$ python3 -q
>>> import numpy as np
>>> import numpy.linalg as la
>>> np.set_printoptions(precision=2, suppress=True, linewidth=100)
>>> F = np.loadtxt("test1.csv", delimiter=",")
>>> F
array([[ 3.,  0.,  0.,  0.,  0.,  0.,  0.],
       [-3.,  0.,  0.,  0.,  0.,  0.,  0.],
       [-4., -1.,  1.,  0.,  0.,  0.,  0.],
       [ 0., -5., -2.,  5.,  0.,  0.,  0.],
       [ 4., -2.,  2.,  3.,  1.,  0.,  0.],
       [-5.,  4., -3., -2.,  2., -5.,  0.],
       [ 3., -5.,  5., -3.,  5.,  1.,  0.]])
>>> la.matrix_rank(F - F[0, 0] * np.eye(7))
np.int64(6)
>>> F @ F
array([[  9.,   0.,   0.,   0.,   0.,   0.,   0.],
       [ -9.,   0.,   0.,   0.,   0.,   0.,   0.],
       [-13.,  -1.,   1.,   0.,   0.,   0.,   0.],
       [ 23., -23., -12.,  25.,   0.,   0.,   0.],
       [ 14., -19.,  -2.,  18.,   1.,   0.,   0.],
       [ 18., -11.,  20.,   6.,  -8.,  25.,   0.],
       [ 19.,   4.,  18.,  -2.,   7.,  -5.,   0.]])
>>> np.prod(np.diag(F)), round(la.det(F), 2)
(np.float64(-0.0), np.float64(0.0))
>>> [int(la.matrix_rank(la.matrix_power(F, p))) for p in range(1, 8)]
[6, 5, 5, 5, 5, 5, 5]
>>> rank = la.matrix_rank(F)
>>> rank
np.int64(6)
>>> null = la.svd(F)[2][rank:].T
>>> np.allclose(F @ null, 0)
True
>>> F @ null
array([[0.],
       [0.],
       [0.],
       [0.],
       [0.],
       [0.],
       [0.]])
>>> la.matrix_rank(F.T @ F), la.matrix_rank(F @ F.T)
(np.int64(6), np.int64(6))
>>> null[:, 0] / null[np.abs(null[:, 0]).round(6).argmax(), 0]
array([0., 0., 0., 0., 0., 0., 1.])
>>> la.lstsq(F[:-1].T, F[-1])[2]
np.int32(5)
>>> np.allclose(F[:-1].T @ la.lstsq(F[:-1].T, F[-1])[0], F[-1])
False
>>> np.round(np.trace(la.pinv(F) @ F), 2)
np.float64(6.0)
>>> np.argsort(-la.norm(F, axis=0).round(6), kind="stable")[:3]
array([0, 1, 3])
>>> [round(float(x), 2) for x in la.svd(F, compute_uv=False)[:3]]
[12.66, 8.37, 6.57]
>>> la.cond(F) > 100
np.True_
>>> M2 = F / la.norm(F, axis=1, keepdims=True)
>>> G = M2 @ M2.T
>>> la.norm(M2, axis=1)
array([1., 1., 1., 1., 1., 1., 1.])
>>> G.round(2) + 0
array([[ 1.  , -1.  , -0.94,  0.  ,  0.69, -0.55,  0.31],
       [-1.  ,  1.  ,  0.94,  0.  , -0.69,  0.55, -0.31],
       [-0.94,  0.94,  1.  ,  0.1 , -0.49,  0.34, -0.05],
       [ 0.  ,  0.  ,  0.1 ,  1.  ,  0.49, -0.36,  0.  ],
       [ 0.69, -0.69, -0.49,  0.49,  1.  , -0.72,  0.5 ],
       [-0.55,  0.55,  0.34, -0.36, -0.72,  1.  , -0.44],
       [ 0.31, -0.31, -0.05,  0.  ,  0.5 , -0.44,  1.  ]])
